>>> import numpy as np
>>> np.set_printoptions(precision=3, suppress=True, linewidth=100, floatmode="fixed")
>>> M2 = np.array([[2, 1, 4, 0], [1, 4, 5, 4], [5, 4, 4, 0], [0, 4, 5, 1]])
>>> data = np.triu(M2)
>>> print(data)
[[2 1 4 0]
 [0 4 5 4]
 [0 0 4 0]
 [0 0 0 1]]
>>> u = np.array([0, -2, -3, 3])
>>> M2 = data + np.outer(u, np.eye(4)[3])
>>> print(np.linalg.matrix_rank(np.linalg.inv(M2) - np.linalg.inv(data), tol=1e-8))
1
>>> print(round(np.linalg.det(M2) / np.linalg.det(data), 3), round(1 + np.linalg.solve(data, u)[3], 3))
4.0 4.0
>>> print(np.linalg.matrix_rank(M2 - data))
1
>>> M2 = data / np.linalg.norm(data, axis=1, keepdims=True)
>>> gram = M2 @ M2.T
>>> print(np.argwhere(np.triu(np.abs(gram) > 0.95, 1)))
[]
>>> print(np.linalg.norm(M2, axis=1))
[1.000 1.000 1.000 1.000]
>>> F = np.load("m.npy")
>>> print(F)
[[6.000 1.000 1.000 1.000]
 [1.000 6.000 1.000 1.000]
 [1.000 1.000 6.000 1.000]
 [1.000 1.000 1.000 6.000]]
>>> evals, vecs = np.linalg.eigh(F)
>>> x0 = np.array([-3, -1, -1, -1])
>>> print(vecs * np.maximum(evals, 0) @ vecs.T)
[[6.000 1.000 1.000 1.000]
 [1.000 6.000 1.000 1.000]
 [1.000 1.000 6.000 1.000]
 [1.000 1.000 1.000 6.000]]
>>> print(vecs * np.abs(evals) @ vecs.T)
[[6.000 1.000 1.000 1.000]
 [1.000 6.000 1.000 1.000]
 [1.000 1.000 6.000 1.000]
 [1.000 1.000 1.000 6.000]]
>>> print(x0 @ F @ x0 / (x0 @ x0), round(float(evals[0]), 3), round(evals[-1], 3))
8.0 5.0 9.0
>>> print(np.abs(F).sum(axis=1).max(), np.round(np.abs(evals).max(), 3))
9.0 9.0
>>> print(np.linalg.eigvalsh(F[1:, 1:]))
[5.000 5.000 8.000]
>>> print((np.sign(vecs[:, -1].round(6)) == np.sign(vecs[0, -1].round(6))).astype(int))
[1 1 1 1]
>>> x0 = np.ones(4)
>>> for _ in range(7):
...     x0 = F @ x0
...     x0 /= np.linalg.norm(x0)
...     print(round(x0 @ F @ x0, 3))
... 
9.0
9.0
9.0
9.0
9.0
9.0
9.0
>>> print(np.round(np.linalg.eigvalsh(F)[-1], 3))
9.0
>>> evals, vecs = np.linalg.eigh(F)
>>> print(evals)
[5.000 5.000 5.000 9.000]
>>> print(np.linalg.svd(F, compute_uv=False))
[9.000 5.000 5.000 5.000]
>>> print(np.linalg.eigvalsh(F @ F))
[25.000 25.000 25.000 81.000]
>>> print(np.abs(vecs[:, -1]).round(6).argmax())
0
>>> print(np.round(vecs.T @ vecs, 3) + 0)
[[1.000 0.000 0.000 0.000]
 [0.000 1.000 0.000 0.000]
 [0.000 0.000 1.000 0.000]
 [0.000 0.000 0.000 1.000]]
>>> M = np.load("block15.npy")
>>> print(M)
[[ 0.194  0.133 -0.244  0.312  0.888]
 [ 0.146  0.883 -0.165  0.278 -0.307]
 [ 0.292  0.297 -0.016 -0.887  0.199]
 [-0.049  0.228  0.946  0.089  0.205]
 [ 0.924 -0.249  0.132  0.175 -0.190]]
>>> x0 = np.array([-1, -9, 2, -5, 4])
>>> print(round(float(np.linalg.norm(x0)), 3), round(float(np.linalg.norm(M @ x0)), 3))
11.269 11.269
>>> O, Rm = np.linalg.qr(M)
>>> print(O)
[[-0.194 -0.133  0.244 -0.312 -0.888]
 [-0.146 -0.883  0.165 -0.278  0.307]
 [-0.292 -0.297  0.016  0.887 -0.199]
 [ 0.049 -0.228 -0.946 -0.089 -0.205]
 [-0.924  0.249 -0.132 -0.175  0.190]]
>>> print(np.round(O.T @ O, 3) + 0)
[[1.000 0.000 0.000 0.000 0.000]
 [0.000 1.000 0.000 0.000 0.000]
 [0.000 0.000 1.000 0.000 0.000]
 [0.000 0.000 0.000 1.000 0.000]
 [0.000 0.000 0.000 0.000 1.000]]
>>> print(round(abs(Rm[0, 0]), 3), np.round(np.linalg.norm(M[:, 0]), 3))
1.0 1.0
